>>> import numpy as np
>>> from numpy import linalg as LA
>>> np.set_printoptions(precision=1, suppress=True, linewidth=100, legacy="1.25")
>>> F = np.load("sample16.npy")
>>> F.round(1) + 0
array([[  1.1,  -2.1,   0.3,  -3.4,   7.6,   1.4,  -7.3,   6.8,   0. ,   0.1,   7.1],
       [ -2.1,  -6.8,  -2.2,   3.5,   5.4,   2.8,  -3.5,   0.8,  -6.5,   2.7,   7.1],
       [  3.3,  -4.6,  -0.7,  -2.5,   6.1,  -2.6,  -4.2,   5.3,  -1.3,  -1.9,   4. ],
       [  4.3,  -1.6,  -1. ,  -5.8,   9.4,  -1.9,  -6.6,   8. ,   3. ,  -1.2,   7. ],
       [ -3.6,  -8.8,  -1.7,   6.3,   2.8,   3.3,  -2.3,  -1.1, -10.1,   2.6,   5.3],
       [ -0.7,  -6.2,   0.9,   1.3,   3. ,   0.9,  -4.3,   3.1,  -6.2,  -0.6,   3.1],
       [ -1.5,  -6.3,  -0.9,   2.4,   4.6,   2.2,  -4.1,   2. ,  -6.1,   1.4,   5.7],
       [  2.7,  -5.1,  -2.7,  -1.2,   7.6,  -1.8,  -3.5,   3.9,  -1.5,   0. ,   6.2],
       [  2.8,  -2. ,   1.9,  -5. ,   6.1,  -1. ,  -7.2,   8.3,   0.5,  -2.6,   4. ],
       [ -0.7,  -4.7,  -0.1,   0.2,   5.4,   2. ,  -5.5,   3.9,  -4. ,   0.8,   5.9],
       [  0.2,  -8.6,   0.6,   3. ,   0.8,  -1.5,  -1.8,   1.4,  -8.5,  -2.1,   0.2],
       [  3.9,  -3.8,   0.6,  -4. ,   5.6,  -3.1,  -5. ,   6.8,  -0.4,  -3.1,   2.9],
       [  0.2,  -5.4,  -1. ,   0.4,   5.6,   0.7,  -4.4,   3.4,  -4. ,   0.5,   5.6],
       [  2.6,  -4.2,  -1.6,  -2.2,   7.4,  -1.3,  -4.6,   5. ,  -0.9,  -0.4,   6. ],
       [ -1.8,  -5.1,   1.1,   1.1,   3.8,   2.9,  -5.7,   3.7,  -5.6,   0.5,   4.8],
       [  2.7,  -7.6,  -7.1,   1.9,   9.5,  -2.3,  -0.4,   0.1,  -2.7,   2.5,   8.8],
       [  1.2,  -6.2,   2.6,  -0.3,   1.2,  -1.6,  -4.1,   4.6,  -5.8,  -3.5,  -0.3],
       [  3.6,  -1.8,   3.4,  -6.1,   4.8,  -2.1,  -7.4,   9.3,   0.6,  -4.3,   1.9],
       [  1.2,  -8.1,  -1.8,   2.3,   3.7,  -1.9,  -1.5,   1.3,  -6.3,  -0.8,   2.9],
       [ -1. ,  -8. ,   3.5,   2.7,  -1.5,  -0.4,  -3.3,   2.6,  -9.6,  -3.2,  -1.8],
       [ -0.7,  -8.6,  -1.3,   4. ,   2.7,   0. ,  -1.7,   0.3,  -8.2,   0.2,   3.1],
       [  2.6,  -4.2,   0.6,  -2.7,   5.2,  -1.8,  -5.1,   5.9,  -1.7,  -2.2,   3.4],
       [  0. ,  -5.7,  -1.3,   0.9,   5.6,   0.9,  -4.1,   2.9,  -4.3,   0.8,   5.9],
       [ -0.4,  -3.6,   0. ,  -1. ,   6.4,   2.3,  -6.4,   5. ,  -2.6,   0.8,   6.7],
       [ -1.9,  -4. ,   1.4,   0.1,   4.6,   3.5,  -6.7,   4.6,  -4.5,   0.8,   5.7],
       [  3.6,  -3.2,   1.7,  -4.5,   5.1,  -2.6,  -5.9,   7.6,  -0.3,  -3.6,   2.4],
       [ -0.3,  -2.5,   0.1,  -2. ,   7.3,   2.8,  -7.3,   5.9,  -1.3,   1.1,   7.8],
       [ -2. ,  -5.2,   1.1,   1.4,   3.7,   3. ,  -5.6,   3.4,  -5.9,   0.6,   4.8],
       [  0.8,  -6.4,   0.3,   0.6,   3.4,  -0.9,  -3.6,   3.3,  -5.3,  -1.4,   2.6],
       [ -1.6,  -6. ,  -0.8,   2.1,   4.9,   2.5,  -4.4,   2.3,  -5.8,   1.5,   6. ]])
>>> # rows and columns are dependent
>>> Xc = F - F.mean(axis=0)
>>> evecs = LA.svd(Xc)[2][:4]
>>> Y = Xc - Xc @ evecs.T @ evecs
>>> round(float(LA.norm(Y) / LA.norm(Xc)), 1)
0.0
>>> np.round((Xc @ evecs.T).std(axis=0), 1) + 0
array([6.1, 4. , 2.9, 0. ])
>>> np.round(np.cov(Xc @ evecs.T, rowvar=False), 1) + 0
array([[38.8,  0. ,  0. ,  0. ],
       [ 0. , 16.5,  0. ,  0. ],
       [ 0. ,  0. ,  8.9,  0. ],
       [ 0. ,  0. ,  0. ,  0. ]])
>>> np.abs(np.diag(LA.qr(F)[1])) > 1e-9
array([ True,  True,  True,  True, False, False, False, False, False, False, False])
>>> np.round(np.trace(LA.pinv(F) @ F), 1)
4.0
>>> np.allclose(F[:-1].T @ LA.lstsq(F[:-1].T, F[-1])[0], F[-1])
True
>>> r = LA.matrix_rank(F)
>>> r
4
>>> ns = LA.svd(F)[2][r:].T
>>> np.allclose(F @ ns, 0)
True
>>> ns.shape
(11, 7)
>>> LA.matrix_rank(F.T @ F), LA.matrix_rank(F @ F.T)
(4, 4)
>>> W0 = np.array([[1, 1, -1, -1, -1, -1, 1, 1],
...     [1, 1, 1, 1, 1, 1, 1, 1],
...     [1, -1, -1, 1, -1, 1, 1, -1],
...     [1, -1, 1, -1, -1, 1, -1, 1]])
>>> Y = W0[0, 0] * W0[1:] - np.outer(W0[1:, 0], W0[0])
>>> Y
array([[ 0,  0,  2,  2,  2,  2,  0,  0],
       [ 0, -2,  0,  2,  0,  2,  0, -2],
       [ 0, -2,  2,  0,  0,  2, -2,  0]])
>>> LA.matrix_rank(Y), LA.matrix_rank(W0)
(3, 4)
>>> rng = np.random.default_rng(916496)
>>> Y = W0 + rng.integers(-2, 3, (4, 3)) @ rng.integers(-2, 3, (3, 8))
>>> Y
array([[-1,  1, -4, -3, -1, -2, -2,  0],
       [ 3,  1,  4,  3,  1,  2,  4,  2],
       [ 3,  1,  1,  3,  0, -2, -2,  3],
       [-1, -7, -3, -3, -4,  0, -2, -1]])
>>> np.abs(Y - W0).sum(axis=1)
array([12, 12, 19, 21])
>>> LA.matrix_rank(Y - W0, tol=1e-8)
3
>>> np.round(LA.svd(Y - W0, compute_uv=False), 1) + 0
array([10.9,  6.7,  4.3,  0. ])
>>> U, sig = LA.svd(Y)
Traceback (most recent call last):
  File "<python-input-31>", line 1, in <module>
    U, sig = LA.svd(Y)
    ^^^^^^
ValueError: too many values to unpack (expected 2)
>>> U, sig, VT = LA.svd(Y, full_matrices=False)
>>> (sig > 1e-8).sum()
4
>>> np.cumsum(sig ** 2) / np.sum(sig ** 2)
array([0.7, 0.8, 1. , 1. ])
>>> np.round(U.T @ U, 1) + 0
array([[1., 0., 0., 0.],
       [0., 1., 0., 0.],
       [0., 0., 1., 0.],
       [0., 0., 0., 1.]])
>>> np.abs(U[:, 0]).round(6).argmax()
3
>>> round(np.sqrt((sig ** 2).sum()), 1), np.round(LA.norm(Y), 1)
(14.9, 14.9)
>>> np.allclose(U * sig @ VT, Y)
True
>>> X = np.load("m.npy")
>>> X
array([[0, 4, 2, 4, 4, 2, 5, 3, 3, 4],
       [3, 6, 6, 7, 4, 2, 5, 4, 4, 5],
       [0, 0, 0, 0, 0, 0, 0, 0, 0, 0],
       [1, 0, 2, 5, 5, 2, 5, 2, 2, 4],
       [2, 0, 4, 6, 4, 1, 3, 2, 2, 4],
       [2, 2, 0, 1, 3, 3, 2, 2, 0, 2],
       [4, 3, 4, 3, 5, 1, 2, 4, 1, 5],
       [1, 2, 3, 4, 3, 0, 4, 3, 3, 3],
       [0, 0, 0, 0, 0, 0, 0, 0, 0, 0],
       [0, 0, 0, 2, 1, 0, 1, 0, 1, 1],
       [3, 4, 3, 6, 6, 4, 4, 4, 2, 6],
       [0, 4, 1, 1, 1, 0, 1, 2, 2, 4],
       [5, 3, 8, 7, 6, 2, 4, 3, 2, 6],
       [2, 0, 4, 4, 3, 1, 2, 2, 1, 3],
       [2, 2, 0, 1, 3, 3, 2, 2, 0, 2],
       [0, 2, 0, 1, 2, 2, 2, 0, 1, 3],
       [2, 6, 3, 5, 3, 1, 4, 3, 4, 6]])
>>> r0 = np.array([0, 2, -3])
>>> np.correlate(X[15], X[4], "full")
array([ 0,  8,  4,  8, 16, 16, 27, 27, 28, 36, 38, 37, 32, 19, 22, 26, 12,  2,  6])
>>> vec = np.array([2, 9, 9, 8, -3, 3, -7, 6, -7, -3])
>>> target = X @ vec
>>> np.round(LA.pinv(X) @ X, 1) + 0
array([[1., 0., 0., 0., 0., 0., 0., 0., 0., 0.],
       [0., 1., 0., 0., 0., 0., 0., 0., 0., 0.],
       [0., 0., 1., 0., 0., 0., 0., 0., 0., 0.],
       [0., 0., 0., 1., 0., 0., 0., 0., 0., 0.],
       [0., 0., 0., 0., 1., 0., 0., 0., 0., 0.],
       [0., 0., 0., 0., 0., 1., 0., 0., 0., 0.],
       [0., 0., 0., 0., 0., 0., 1., 0., 0., 0.],
       [0., 0., 0., 0., 0., 0., 0., 1., 0., 0.],
       [0., 0., 0., 0., 0., 0., 0., 0., 1., 0.],
       [0., 0., 0., 0., 0., 0., 0., 0., 0., 1.]])
>>> LA.solve(X.T @ X, X.T @ target)
array([ 2.,  9.,  9.,  8., -3.,  3., -7.,  6., -7., -3.])
>>> target
array([ 30, 110,   0,   2,  44,  22,  71,  30,   0,  -4,  75,  29, 111,  48,  22,  -4,  63])
>>> target = target + 0.1 * rng.normal(size=17)
>>> target
array([ 30.2, 110. ,   0.1,   2.1,  43.8,  22. ,  71.1,  30. ,  -0.2,  -3.9,  74.8,  29. , 111. ,
        48.1,  22.1,  -4.1,  63. ])
>>> b, *_ = LA.lstsq(X, target)
>>> b
array([ 2. ,  9.1,  9. ,  8.1, -3. ,  2.8, -6.8,  6. , -7.3, -3. ])
>>> basis = 20 * np.array([[-1.1, 1.4, 0.0, -2.0, -0.2, 0.1, -0.4, 1.5, -1.5, -1.0, 1.6, 1.1, 0.4],
...     [0.7, 0.4, 0.5, 0.8, 0.6, -0.3, -2.0, 2.6, 0.8, -1.7, -0.2, 0.4, -0.8]])
>>> z = rng.integers(0, 2, 20)
>>> M = basis[z] + rng.normal(size=(20, 13))
>>> M
array([[ 14.6,   8. ,   9.1,  17.4,  11.4,  -5.3, -39.4,  51.6,  14.3, -33.5,  -3.6,   9.5, -16.4],
       [ 14.7,   9.5,  10. ,  16.1,  11. ,  -4.9, -39.6,  51.1,  16.3, -32.3,  -4.5,   8. , -15.2],
       [-20.7,  27.7,   0.4, -38.2,  -3.9,   3.9,  -7.6,  30.9, -30.4, -19.7,  31.7,  22.9,   8.6],
       [-22.1,  27.9,   0.7, -38.8,  -5.2,   1.4,  -7.8,  28.7, -27. , -20. ,  32. ,  23.1,   6.7],
       [-22.5,  28.7,  -1. , -40.5,  -4.8,   1.9,  -7.6,  29.5, -29.2, -19.8,  31.8,  21.5,   7.6],
       [ 13.5,   7. ,   9.4,  15.8,  12.8,  -6. , -40.5,  52.4,  17.3, -34.4,  -4.6,   8.7, -15.6],
       [ 13.6,   8.2,   8. ,  15.5,  13.2,  -5.1, -39.8,  51.1,  16.5, -33.5,  -4.6,   7.8, -16.5],
       [-21.9,  26.7,   1. , -42. ,  -3.6,   3.4,  -9.4,  31.1, -30.7, -19.2,  31.6,  23.2,   7.5],
       [-22.7,  26.7,  -0.4, -38.5,  -4.5,   2.2,  -8.1,  30.1, -28.7, -19.6,  31.9,  23.4,   8.3],
       [ 12.5,   8. ,   8.5,  16.3,  10.9,  -6.8, -40.5,  52.2,  15.8, -33.4,  -4.7,   7.8, -16.9],
       [-20.2,  27.3,  -2.2, -40.7,  -3.2,   3.3,  -7.2,  30.2, -28.6, -20.4,  30.8,  20.8,   7.5],
       [-22.3,  27.7,   0.5, -41.1,  -4.8,   1.5,  -7.1,  29.2, -28. , -19.3,  29.2,  23.5,   9.8],
       [ 12.8,   7.4,  10.1,  17.2,  12.8,  -5.5, -40.1,  52.2,  16.5, -33.5,  -2.4,   7.2, -16.8],
       [ 16.6,   9.6,   9.2,  16.2,  13.6,  -5.6, -38.9,  52.4,  16.3, -34.1,  -4.4,   8.1, -15.4],
       [ 12.4,   7.7,   9.9,  16.5,  11.9,  -5.4, -40.1,  51.4,  15. , -32.4,  -2.5,   6.7, -16.9],
       [-20.9,  26.9,  -0.7, -40.1,  -5.5,   2. ,  -8.6,  30.8, -29.4, -20.4,  31.4,  22.6,   6.5],
       [ 13.9,   7.3,   9.5,  16.1,  12.1,  -7.4, -40.3,  51.7,  16.4, -33. ,  -5.1,   8.2, -15.1],
       [-22.7,  29. ,  -1.6, -41.3,  -3.7,   1. ,  -7.8,  29.9, -29.7, -21.1,  33.6,  21.6,   8.2],
       [ 14.7,   9.3,   9.8,  15.5,  12.1,  -5.3, -39.2,  52.9,  16. , -32.2,  -4.3,   8.9, -17.1],
       [-20.3,  27.1,  -0.4, -40. ,  -2.1,   0.5,  -7.5,  28.2, -29.2, -19.5,  31.9,  21.2,   7.8]])
>>> Y = np.c_[X[:, :4] @ np.array([[2, 3, 1, 2], [0, 1, 1, 1], [3, 3, 1, 1], [1, 0, 3, 2]]), np.array([3, 3, 2, 3, 0, 3, 2, 5, 4, 2, 2, 0, 0, 2, 5, 1, 5])]
>>> Y
array([[10, 10, 18, 14,  3],
       [31, 33, 36, 32,  3],
       [ 0,  0,  0,  0,  2],
       [13,  9, 18, 14,  3],
       [22, 18, 24, 20,  0],
       [ 5,  8,  7,  8,  3],
       [23, 27, 20, 21,  2],
       [15, 14, 18, 15,  5],
       [ 0,  0,  0,  0,  4],
       [ 2,  0,  6,  4,  2],
       [21, 22, 28, 25,  2],
       [ 4,  7,  8,  7,  0],
       [41, 42, 37, 35,  0],
       [20, 18, 18, 16,  2],
       [ 5,  8,  7,  8,  5],
       [ 1,  2,  5,  4,  1],
       [18, 21, 26, 23,  5]])
>>> LA.matrix_rank(np.c_[X, Y])
11
>>> LA.norm(LA.qr(X)[0].T @ Y, axis=0) ** 2 / ((Y ** 2).sum(axis=0) + 1e-12)
array([1. , 1. , 1. , 1. , 0.8])
